% ipython --no-banner

In [1]: import numpy as np

In [2]: np.set_printoptions(suppress=True, linewidth=100)

In [3]: B = np.array([[0.1, -0.9, 1.9],
   ...:     [0.3, -0.2, 0.4],
   ...:     [-1.3, 1.5, 1.7],
   ...:     [1.2, -0.2, -0.6],
   ...:     [-0.7, 1.6, -0.4]])

In [4]: cent = np.array([[0.0, -1.2, 0.0, -0.1, -0.8],
   ...:     [0.9, 0.7, -1.6, -0.6, -0.6],
   ...:     [-0.8, 0.6, 0.0, -1.2, -0.4]])

In [5]: feats = B @ cent

In [6]: print(feats.round(2))
[[-2.33  0.39  1.44 -1.75 -0.3 ]
 [-0.5  -0.26  0.32 -0.39 -0.28]
 [-0.01  3.63 -2.4  -2.81 -0.54]
 [ 0.3  -1.94  0.32  0.72 -0.6 ]
 [ 1.76  1.72 -2.56 -0.41 -0.24]]

In [7]: P = np.triu(np.array([[1, 3, 2, 2, 1],
   ...:     [3, 2, 0, 2, 3],
   ...:     [1, 2, 2, 0, 3],
   ...:     [3, 0, 2, 0, 2],
   ...:     [3, 2, 2, 1, 0]]), 1) + np.eye(5)

In [8]: B = P @ feats @ np.linalg.inv(P)

In [9]: print(np.linalg.matrix_rank(B))
3

In [10]: print(np.round(np.poly(B), 2) + 0)
[1.   4.51 3.35 0.45 0.   0.  ]

In [11]: print(round(float(np.linalg.det(B)), 2))
-0.0

In [12]: Uu, sig, Vh = np.linalg.svd(feats)

In [13]: V = Vh[:(sig > 1e-8).sum()]

In [14]: rng = np.random.default_rng(56)

In [15]: x = feats[2] + 4 * feats[0] + rng.integers(2) * np.eye(5)[4]

In [16]: print(x.round(2))
[-9.33  5.19  3.36 -9.81 -1.74]

In [17]: print(np.round(np.diag(V.T @ V), 2))
[0.52 0.8  0.58 0.6  0.49]

In [18]: print(np.round(V.T @ V, 2))
[[ 0.52 -0.03 -0.4   0.3   0.01]
 [-0.03  0.8  -0.15 -0.18  0.32]
 [-0.4  -0.15  0.58  0.12  0.22]
 [ 0.3  -0.18  0.12  0.6   0.32]
 [ 0.01  0.32  0.22  0.32  0.49]]

In [19]: print(np.linalg.matrix_rank(np.vstack([feats, x])))
3

In [20]: B = np.array([[5, 2, 0], [7, 3, 9], [5, 9, 4], [9, 0, 6], [1, 2, 9], [8, 9, 8]])

In [21]: cent = np.array([[2, 4, -8, 6, 5, -8], [2, 4, 7, 4, 3, 4], [-9, -7, -1, 5, 6, 3]])

In [22]: J = B @ cent

In [23]: print(J)
[[ 14  28 -26  38  31 -32]
 [-61 -23 -44  99  98 -17]
 [ -8  28  19  86  76   8]
 [-36  -6 -78  84  81 -54]
 [-75 -51  -3  59  65  27]
 [-38  12  -9 124 115  -4]]

In [24]: Uu, sig, Vh = np.linalg.svd(J, full_matrices=False)

In [25]: print(np.round(np.cumsum(sig ** 2) / np.sum(sig ** 2), 2))
[0.84 0.93 1.   1.   1.   1.  ]

In [26]: print(sig.round(2) + 0)
[312.01 102.23  92.27   0.     0.     0.  ]

In [27]: print(Uu.shape, sig.shape, Vh.shape)
(6, 6) (6,) (6, 6)

In [28]: print(np.round(np.abs(Vh[0]), 2))
[0.3  0.04 0.2  0.67 0.64 0.09]

In [29]: print(round(float(np.sqrt((sig ** 2).sum())), 2), round(np.linalg.norm(J), 2))
341.05 341.05

In [30]: print(np.abs(Uu[:, 0]).round(6).argmax())
5

In [31]: print(np.unique(J.round(6), axis=0).shape)
(6, 6)

In [32]: print(np.allclose(J[:-1].T @ np.linalg.lstsq(J[:-1].T, J[-1])[0], J[-1]))
True

In [33]: print(np.abs(np.diag(np.linalg.qr(J)[1])) > 1e-9)
[ True  True  True False False False]

In [34]: print((J - J.T) / 2)
[[  0.   44.5  -9.   37.   53.    3. ]
 [-44.5   0.  -36.   52.5  74.5 -14.5]
 [  9.   36.    0.   82.   39.5   8.5]
 [-37.  -52.5 -82.    0.   11.  -89. ]
 [-53.  -74.5 -39.5 -11.    0.  -44. ]
 [ -3.   14.5  -8.5  89.   44.    0. ]]

In [35]: print(round(np.linalg.det(J), 2))
-0.0

In [36]: print(np.trace(J))
155

In [37]: print(np.allclose(J @ J.T, J.T @ J))
False

In [38]: print(J @ J)
[[ -3781  -3173  -4859   2121   2615  -2219]
 [ -9367  -8207  -6101   3611   4945   -641]
 [-11072  -4632  -7671  16802  16766  -2692]
 [ -6561  -8337  -6591  -3531  -1773  -1503]
 [ -5940  -4356   -903   3982   4558   1704]
 [-14129  -8249  -9692  15675  16373  -2635]]

In [39]: rank = np.linalg.matrix_rank(J)

In [40]: print(rank)
3

In [41]: N = np.linalg.svd(J)[2][rank:].T

In [42]: print([int(np.linalg.matrix_rank(np.delete(J, i, axis=0))) for i in range(6)])
[3, 3, 3, 3, 3, 3]

In [43]: print(np.round(N @ N.T, 2) + 0)
[[ 0.54 -0.44 -0.09  0.07  0.15  0.15]
 [-0.44  0.5  -0.13 -0.15 -0.05  0.13]
 [-0.09 -0.13  0.36 -0.02  0.01 -0.45]
 [ 0.07 -0.15 -0.02  0.47 -0.47  0.02]
 [ 0.15 -0.05  0.01 -0.47  0.56  0.  ]
 [ 0.15  0.13 -0.45  0.02  0.    0.57]]

In [44]: print(np.round(J @ N, 2) + 0)
[[0. 0. 0.]
 [0. 0. 0.]
 [0. 0. 0.]
 [0. 0. 0.]
 [0. 0. 0.]
 [0. 0. 0.]]

In [45]: Uu, sig, Vh = np.linalg.svd(J)

In [46]: V = Vh[:(sig > 1e-8).sum()]

In [47]: x = J[4] + 3 * J[2] + rng.integers(2) * np.eye(6)[3]

In [48]: print(x)
[-99.  33.  54. 318. 293.  51.]

In [49]: print(np.round(np.diag(V.T @ V), 2))
[0.46 0.5  0.64 0.53 0.44 0.43]

In [50]: print(np.round(V.T @ V, 2) + 0)
[[ 0.46  0.44  0.09 -0.07 -0.15 -0.15]
 [ 0.44  0.5   0.13  0.15  0.05 -0.13]
 [ 0.09  0.13  0.64  0.02 -0.01  0.45]
 [-0.07  0.15  0.02  0.53  0.47 -0.02]
 [-0.15  0.05 -0.01  0.47  0.44  0.  ]
 [-0.15 -0.13  0.45 -0.02  0.    0.43]]

In [51]: print(np.round(np.linalg.norm(x - V.T @ V @ x), 2))
0.69

In [52]: arr = np.array([[2.01, -4.02, 0.01, -0.99, -7.02, -4.99, -2.99, -2.0],
    ...:     [6.99, 3.97, -0.98, -4.02, -4.0, 0.0, 5.99, -1.01],
    ...:     [2.02, -9.0, 1.03, 0.01, -4.03, -0.01, -7.02, 3.01],
    ...:     [6.0, 5.97, 2.01, 7.0, 1.01, -4.98, 3.0, 0.01],
    ...:     [-10.01, -12.99, -1.03, -3.01, -8.99, -6.98, -11.98, -5.01],
    ...:     [13.01, 4.98, 0.03, -3.04, -1.01, 5.01, 8.01, 3.99],
    ...:     [6.0, 4.98, -1.03, -4.01, 0.02, 4.0, 6.98, 1.04]])

In [53]: Uu, sig, Vh = np.linalg.svd(arr)

In [54]: print(np.argmax(sig[:-1] / (sig[1:] + 1e-6)) + 1)
4

In [55]: print(sig.round(2))
[33.39 15.81 11.7   9.6   0.05  0.02  0.01]

In [56]: B = Uu[:, :4] @ np.diag(sig[:4]) @ Vh[:4]

In [57]: print(np.linalg.matrix_rank(arr, rtol=0.05))
4

In [58]: print(B.round(2) + 0)
[[  2.01  -4.02   0.01  -1.    -7.01  -4.99  -2.99  -2.  ]
 [  6.99   3.97  -1.    -4.02  -4.     0.     5.99  -1.  ]
 [  2.02  -9.     1.03   0.01  -4.03  -0.01  -7.02   3.  ]
 [  6.     5.97   2.02   7.     1.01  -4.97   3.     0.01]
 [-10.01 -12.99  -1.02  -3.01  -9.    -6.98 -11.98  -5.01]
 [ 13.01   4.99   0.02  -3.04  -1.01   5.01   8.01   4.  ]
 [  6.     4.98  -0.99  -4.01   0.02   4.01   6.98   1.02]]

In [59]: print(np.linalg.matrix_rank(B))
4

In [60]: print([round(float(x), 2) for x in np.linalg.svd(B, compute_uv=False)[:3]])
[33.39, 15.81, 11.7]

In [61]: print(np.linalg.cond(B) > 100)
True

In [62]: def softmax(z):
    ...:     e = np.exp(z - z.max(axis=-1, keepdims=True))
    ...:     return e / e.sum(axis=-1, keepdims=True)
    ...: 

In [63]: print(np.round(softmax(arr).sum(axis=1), 2))
[1. 1. 1. 1. 1. 1. 1.]

In [64]: print(np.round(softmax(arr[1] + 5), 2) + 0)
[0.71 0.03 0.   0.   0.   0.   0.26 0.  ]

In [65]: att = arr @ arr.T / np.sqrt(8)

In [66]: print(np.round(softmax(att)[1] @ arr, 2))
[13.01  4.98  0.03 -3.04 -1.01  5.01  8.01  3.99]

In [67]: print(softmax(att).round(6).argmax(axis=1))
[4 5 4 3 4 5 5]

In [68]: print(np.linalg.cond(arr) > 100)
True

In [69]: print(np.argsort(-np.linalg.norm(arr, axis=0).round(6), kind="stable")[:3])
[0 1 6]

In [70]: G = arr.T @ arr

In [71]: print(np.round(np.linalg.eigvalsh(G)[::-1], 2) + 0)
[1114.86  249.82  136.78   92.17    0.      0.      0.      0.  ]

In [72]: print(np.allclose(G, G.T))
True

In [73]: E = np.array([[5, 3, 4, 0, 5, 3, 2, 2],
    ...:     [3, 5, 3, 4, 0, 5, 3, 2],
    ...:     [4, 3, 5, 3, 4, 0, 5, 3],
    ...:     [0, 4, 3, 5, 3, 4, 0, 5],
    ...:     [5, 0, 4, 3, 5, 3, 4, 0],
    ...:     [3, 5, 0, 4, 3, 5, 3, 4],
    ...:     [2, 3, 5, 0, 4, 3, 5, 3],
    ...:     [2, 2, 3, 5, 0, 4, 3, 5]])

In [74]: x = np.array([3, 1, 5, 4, 3, 4, 0, 4])

In [75]: target = E @ x

In [76]: print(target)
[73 73 76 84 74 75 70 79]

In [77]: print(np.round(np.linalg.solve(E, -2 * target), 2))
[ -6.  -2. -10.  -8.  -6.  -8.   0.  -8.]

In [78]: print(np.round(np.linalg.solve(E, target + E[:, 5]), 2) + 0)
[3. 1. 5. 4. 3. 5. 0. 4.]

In [79]: print(np.round(np.linalg.solve(E.T, E[0]), 2) + 0)
[1. 0. 0. 0. 0. 0. 0. 0.]

In [80]: print(np.round(np.linalg.solve(E, target), 2))
[3. 1. 5. 4. 3. 4. 0. 4.]

In [81]: evals, V = np.linalg.eigh(E)

In [82]: x = np.array([-4, 0, 0, 6, -3, -4, -8, 5])

In [83]: print(np.round(x @ E @ x / (x @ x), 2), np.round(evals[0], 2), round(evals[-1], 2))
6.93 -4.69 25.06

In [84]: B = E / np.linalg.norm(E, axis=1, keepdims=True)

In [85]: G = B @ B.T

In [86]: print(round(float(np.degrees(np.arccos(np.clip(G[6, 1], -1, 1)))), 2))
42.08

In [87]: M = np.load("mat.npy")

In [88]: print(M)
[[ 3.15 -7.26  4.59 -4.05]
 [ 4.61 -4.81  0.51 -7.44]
 [-4.8   1.79 -1.77 -8.41]
 [ 7.01  5.8  -4.14 -0.02]
 [-4.77  7.3   0.28 -4.88]
 [ 0.64  9.11 -2.13 -3.47]
 [ 5.91  5.21 -5.63  2.49]
 [-1.83 -2.73  1.34  9.35]
 [ 5.91  4.84 -3.91  5.14]
 [-5.66  6.11  1.04  5.43]
 [ 4.54 -1.98  5.73  6.53]
 [ 7.03  4.79 -0.37 -5.25]
 [-2.84 -8.64  2.4  -3.4 ]
 [-2.87 -0.27  5.31  7.97]
 [-5.98  4.99 -1.47  6.09]
 [ 0.57 -1.56 -8.05  5.7 ]
 [ 4.    2.27  8.15  3.53]
 [-3.19 -8.26 -4.2   1.97]
 [-1.76 -3.97 -4.34 -7.89]
 [ 6.68  5.52  4.1  -2.86]
 [-6.07 -1.75  7.76  0.06]
 [-8.37  4.96  1.49 -1.78]
 [-9.96  0.8  -0.08 -0.41]
 [ 2.16  4.22  6.85 -5.54]
 [ 1.68 -8.91 -1.92  3.76]
 [-1.94 -9.49 -2.48  0.08]
 [-1.7   8.55 -0.72  4.84]
 [ 5.26 -8.03  2.8  -0.14]
 [ 5.48  8.1   1.67 -1.23]
 [ 8.57 -1.67 -0.47 -4.86]
 [-2.17  1.31  8.73 -4.16]
 [ 4.59 -3.6  -5.82 -5.66]
 [ 8.57  1.85 -1.02  4.71]
 [-8.16  3.98 -3.64  2.09]]

In [89]: Xs = (M - M.mean(axis=0)) / M.std(axis=0)

In [90]: print(np.argwhere(np.abs(Xs) > 2))
[[30  2]]

In [91]: c = np.linalg.lstsq(np.delete(Xs, 1, axis=1), Xs[:, 1])[0]

In [92]: print(c.round(2) + 0)
[-0.01  0.    0.06]
